$ python -q
>>> import numpy as np
>>> np.set_printoptions(suppress=True, linewidth=200)
>>> A2 = np.array([[3, 2, 0], [1, 0, 0], [2, 2, 2]])
>>> data = np.triu(A2, 1)
>>> data
array([[0, 2, 0],
       [0, 0, 0],
       [0, 0, 0]])
>>> # column 2 repeats column 0
>>> U, sig, Vh = np.linalg.svd(data)
>>> evecs = Vh[:(sig > 1e-8).sum()]
>>> rng = np.random.default_rng(67974)
>>> x0 = data[0] + 3 * data[2] + rng.integers(2) * np.eye(3)[1]
>>> x0
array([0., 3., 0.])
>>> np.diag(evecs.T @ evecs)
array([0., 1., 0.])
>>> np.round(np.linalg.norm(x0 - evecs.T @ evecs @ x0), 2)
np.float64(0.0)
>>> np.linalg.matrix_rank(np.vstack([data, x0]))
np.int64(1)
>>> rank = np.linalg.matrix_rank(data)
>>> rank
np.int64(1)
>>> N = np.linalg.svd(data)[2][rank:].T
>>> [int(np.linalg.matrix_rank(data[:, :j + 1])) for j in range(3)]
[0, 1, 1]
>>> N.shape
(3, 2)
>>> [int(np.linalg.matrix_rank(data[:i])) for i in range(1, len(data) + 1)]
[1, 1, 1]
>>> A2 = np.array([[1, 2], [0, 2], [1, 1]])
>>> A2 @ data
Traceback (most recent call last):
  File "<python-input-21>", line 1, in <module>
    A2 @ data
    ~~~^~~~~~
ValueError: matmul: Input operand 1 has a mismatch in its core dimension 0, with gufunc signature (n?,k),(k,m?)->(n?,m?) (size 3 is different from 2)
>>> data @ A2
array([[0, 4],
       [0, 0],
       [0, 0]])
>>> np.einsum("ik,kj->ij", data, A2)
array([[0, 4],
       [0, 0],
       [0, 0]])
>>> np.einsum("ij->j", data)
array([0, 2, 0])
>>> round(np.trace(np.linalg.pinv(data) @ data), 2)
np.float64(1.0)
>>> np.linalg.lstsq(data[:-1].T, data[-1])[2]
np.int32(1)
>>> X = np.loadtxt("w.csv", delimiter=",")
>>> X
array([[2., 1., 0., 0., 0.],
       [0., 2., 1., 0., 0.],
       [0., 0., 2., 1., 0.],
       [0., 0., 0., 2., 1.],
       [0., 0., 0., 0., 2.]])
>>> # triangular
>>> blk = np.stack([X, -1 * X, X[::-1]])
>>> np.einsum("bij,cij->bc", blk, blk)
array([[ 24., -24.,   5.],
       [-24.,  24.,  -5.],
       [  5.,  -5.,  24.]])
>>> np.round(np.linalg.norm(blk, axis=(1, 2)), 2)
array([4.9, 4.9, 4.9])
>>> blk.shape
(3, 5, 5)
>>> np.linalg.matrix_rank(blk)
array([5, 5, 5])
>>> round(float(np.linalg.det(X.T)), 2)
32.0
>>> np.round(np.linalg.eigvals(X).sum().real, 2)
np.float64(10.0)
>>> np.einsum("ii->", X)
np.float64(10.0)
>>> np.einsum("ij,ji->", X, X)
np.float64(20.0)
>>> hat = np.triu(np.array([[2, -5, -2, -3, -3],
...     [-2, 5, 1, -3, -5],
...     [-5, 2, -1, -2, 3],
...     [2, -3, -4, -4, -4],
...     [3, 2, 0, -4, 4]]), 1) + np.eye(5)
>>> A2 = hat @ X @ np.linalg.inv(hat)
>>> np.round(np.linalg.det(A2), 2)
np.float64(32.0)
>>> np.poly(A2)
array([  1., -10.,  40., -80.,  80., -32.])
>>> A = np.array([[1, 0, 0, 4, 1],
...     [0, 3, 5, 5, 5],
...     [4, 3, 0, 1, 2],
...     [4, 1, 1, 1, 0],
...     [3, 0, 5, 2, 2]]) * (rng.random((5, 5)) < 0.3)
>>> A
array([[0, 0, 0, 0, 0],
       [0, 0, 0, 0, 5],
       [0, 3, 0, 0, 0],
       [0, 1, 0, 0, 0],
       [3, 0, 5, 2, 2]])
>>> # rank 3
>>> np.unique(A.round(6), axis=0).shape
(5, 5)
>>> np.abs(np.diag(np.linalg.qr(A)[1])) > 1e-9
array([ True,  True, False, False, False])
>>> round(float(np.linalg.norm(A, 2) / np.linalg.norm(A)), 2)
0.78
>>> np.linalg.cond(A) > 100
np.True_
>>> np.argsort(-np.linalg.norm(A, axis=0).round(6), kind="stable")[:3]
array([4, 2, 1])
>>> F = np.array([[1, 1, 1, 1, 1, 1, 1, 1],
...     [1, -1, -1, 1, 1, -1, -1, 1],
...     [1, -1, 1, -1, 1, -1, 1, -1]])
>>> A2 = np.array([[3, 1], [0, 0], [3, 0], [-1, -3], [0, -2], [0, -1], [2, 2], [-2, 2]])
>>> np.einsum("ik,kj->ij", F, A2)
array([[ 5, -1],
       [-5, -3],
       [11,  3]])
>>> np.einsum("ik,kj->ji", F, A2)
array([[ 5, -5, 11],
       [-1, -3,  3]])
>>> F @ A2
array([[ 5, -1],
       [-5, -3],
       [11,  3]])
>>> A2 @ F
Traceback (most recent call last):
  File "<python-input-56>", line 1, in <module>
    A2 @ F
    ~~~^~~
ValueError: matmul: Input operand 1 has a mismatch in its core dimension 0, with gufunc signature (n?,k),(k,m?)->(n?,m?) (size 3 is different from 2)
>>> u = np.array([-8, 3, 0, 4]) + 0.5
>>> J = np.outer(u, u) / (u @ u)
>>> J.round(2) + 0
array([[ 0.63, -0.29, -0.04, -0.38],
       [-0.29,  0.14,  0.02,  0.18],
       [-0.04,  0.02,  0.  ,  0.03],
       [-0.38,  0.18,  0.03,  0.23]])
>>> # rows and columns are dependent
>>> hat = np.triu(np.array([[5, 1, 4, 3], [2, 4, 0, 3], [1, 1, 2, 3], [0, 2, 5, 2]]), 1) + np.eye(4)
>>> A2 = hat @ J @ np.linalg.inv(hat)
>>> np.round(np.poly(A2), 2) + 0
array([ 1., -1.,  0.,  0.,  0.])
>>> np.trace(A2), np.trace(J)
(np.float64(1.0), np.float64(1.0))
>>> labels = rng.permutation(4)
>>> labels
array([2, 1, 0, 3])
>>> A2 = J[labels][:, labels]
>>> np.round(np.diag(A2), 2) + 0
array([0.  , 0.14, 0.63, 0.23])
>>> np.round(np.sort(np.abs(np.linalg.eigvals(A2))), 2) + 0
array([0., 0., 0., 1.])
>>> A2.round(2) + 0
array([[ 0.  ,  0.02, -0.04,  0.03],
       [ 0.02,  0.14, -0.29,  0.18],
       [-0.04, -0.29,  0.63, -0.38],
       [ 0.03,  0.18, -0.38,  0.23]])
>>> np.trace(A2)
np.float64(1.0)
>>> np.allclose(A2, J)
False
>>> np.round(np.sort(np.abs(np.linalg.eigvals(A2))), 2) + 0
array([0., 0., 0., 1.])
>>> np.trace(A2)
np.float64(1.0)
>>> np.allclose(A2 @ A2.T, A2.T @ A2)
True
>>> np.round(np.linalg.det(A2), 2)
np.float64(0.0)
>>> (A2 - A2.T) / 2
array([[0., 0., 0., 0.],
       [0., 0., 0., 0.],
       [0., 0., 0., 0.],
       [0., 0., 0., 0.]])
>>> U, sig, Vh = np.linalg.svd(J)
>>> np.argmax(sig[:-1] / (sig[1:] + 1e-6)) + 1
np.int64(1)
>>> A2 = U[:, :1] @ np.diag(sig[:1]) @ Vh[:1]
>>> round(float(np.linalg.norm(J - A2, 2)), 2), round(float(sig[1]), 2)
(0.0, 0.0)
>>> round(float(np.linalg.norm(J - A2) / np.linalg.norm(J)), 2)
0.0
>>> m1 = np.load("data.npy")
>>> m1
array([[-10,  -5,  -5, -10],
       [ -4,  -2,  -2,  -4],
       [ -2,  -1,  -1,  -2],
       [ -2,  -1,  -1,  -2]])
>>> U, sig, Vh = np.linalg.svd(m1)
>>> sig.round(2) + 0
array([17.61,  0.  ,  0.  ,  0.  ])
>>> np.argmax(sig[:-1] / (sig[1:] + 1e-6)) + 1
np.int64(1)
>>> A2 = U[:, :1] @ np.diag(sig[:1]) @ Vh[:1]
>>> np.linalg.matrix_rank(m1, rtol=0.05)
np.int64(1)
>>> round(float(np.linalg.norm(m1 - A2, 2)), 2), np.round(sig[1], 2)
(0.0, np.float64(0.0))
>>> round(np.linalg.norm(m1 - A2) / np.linalg.norm(m1), 2)
np.float64(0.0)
>>> hat = np.triu(np.array([[0, 2, -1, 2], [2, 0, 0, -2], [-1, 0, 0, 1], [-2, 0, -2, 2]]), 1) + np.eye(4)
>>> A2 = hat @ m1 @ np.linalg.inv(hat)
>>> np.round(np.poly(A2), 2) + 0
array([ 1., 15.,  0.,  0.,  0.])
>>> round(float(np.linalg.det(A2)), 2)
0.0
>>> feats = np.diag(np.array([1, 1, 2]))
>>> feats
array([[1, 0, 0],
       [0, 1, 0],
       [0, 0, 2]])
>>> # 3 groups of indices that never mix
>>> A2 = np.array([[3, 3], [3, 3]])
>>> cent = np.kron(A2, feats)
>>> cent
array([[3, 0, 0, 3, 0, 0],
       [0, 3, 0, 0, 3, 0],
       [0, 0, 6, 0, 0, 6],
       [3, 0, 0, 3, 0, 0],
       [0, 3, 0, 0, 3, 0],
       [0, 0, 6, 0, 0, 6]])
>>> round(np.linalg.norm(cent, 2), 2), np.round(np.linalg.norm(A2, 2) * np.linalg.norm(feats, 2), 2)
(np.float64(12.0), np.float64(12.0))
>>> Q, evecs = np.linalg.qr(feats[:, :2])[0], np.linalg.qr(feats[:, 2:])[0]
>>> sig = np.linalg.svd(Q.T @ evecs, compute_uv=False)
>>> round(float(np.linalg.norm(Q @ Q.T - evecs @ evecs.T, 2)), 2)
1.0
>>> (sig > 0.9).sum()
np.int64(0)
>>> np.degrees(np.arccos(sig.clip(0, 1)))
array([90.])
>>> sig
array([0.])
>>> x0 = np.array([6, 2, 2])
>>> rhs = feats @ x0
>>> beta, lr = np.zeros(3), 1 / np.linalg.norm(feats, 2) ** 2
>>> for i in range(50):
...     beta -= lr * feats.T @ (feats @ beta - rhs)
...     if i % 10 == 0: print(i, round(np.linalg.norm(feats @ beta - rhs), 2))
... 
0 4.74
10 0.27
20 0.02
30 0.0
40 0.0
>>> np.round(np.linalg.cond(feats), 2)
np.float64(2.0)
>>> hat = np.triu(np.array([[5, 1, 1], [2, 3, 5], [1, 2, 1]]), 1) + np.eye(3)
>>> A2 = hat @ feats @ np.linalg.inv(hat)
>>> round(float(np.linalg.det(A2)), 2)
2.0
>>> np.linalg.matrix_rank(A2)
np.int64(3)
>>> labels = rng.integers(0, 3, 4)
>>> W0 = np.array([[3, 2, -3, 1], [-3, 3, 3, 1], [-3, -1, -1, 1], [2, -1, -1, -1]]) * (labels[:, None] == labels)
>>> W0
array([[ 3,  0,  0,  0],
       [ 0,  3,  3,  0],
       [ 0, -1, -1,  0],
       [ 0,  0,  0, -1]])
>>> # column 2 repeats column 1
>>> U, sig, Vh = np.linalg.svd(W0)
>>> evecs = Vh[:(sig > 1e-8).sum()]
>>> x0 = W0[0] + 3 * W0[3] + rng.integers(2) * np.eye(4)[3]
>>> x0
array([ 3.,  0.,  0., -3.])
>>> np.round(np.diag(evecs.T @ evecs), 2)
array([1. , 0.5, 0.5, 1. ])
>>> np.round(np.linalg.norm(x0 - evecs.T @ evecs @ x0), 2)
np.float64(0.0)
>>> round(np.linalg.det(W0.T), 2)
np.float64(0.0)
>>> np.kron(np.eye(2, dtype=int), W0)
array([[ 3,  0,  0,  0,  0,  0,  0,  0],
       [ 0,  3,  3,  0,  0,  0,  0,  0],
       [ 0, -1, -1,  0,  0,  0,  0,  0],
       [ 0,  0,  0, -1,  0,  0,  0,  0],
       [ 0,  0,  0,  0,  3,  0,  0,  0],
       [ 0,  0,  0,  0,  0,  3,  3,  0],
       [ 0,  0,  0,  0,  0, -1, -1,  0],
       [ 0,  0,  0,  0,  0,  0,  0, -1]])
>>> round(float(np.linalg.det(2 * W0)), 2), np.round(np.linalg.det(W0), 2)
(0.0, np.float64(0.0))
>>> np.poly(W0)
array([ 1., -4.,  1.,  6.,  0.])
>>> round(np.linalg.det(W0[::-1]), 2)
np.float64(0.0)
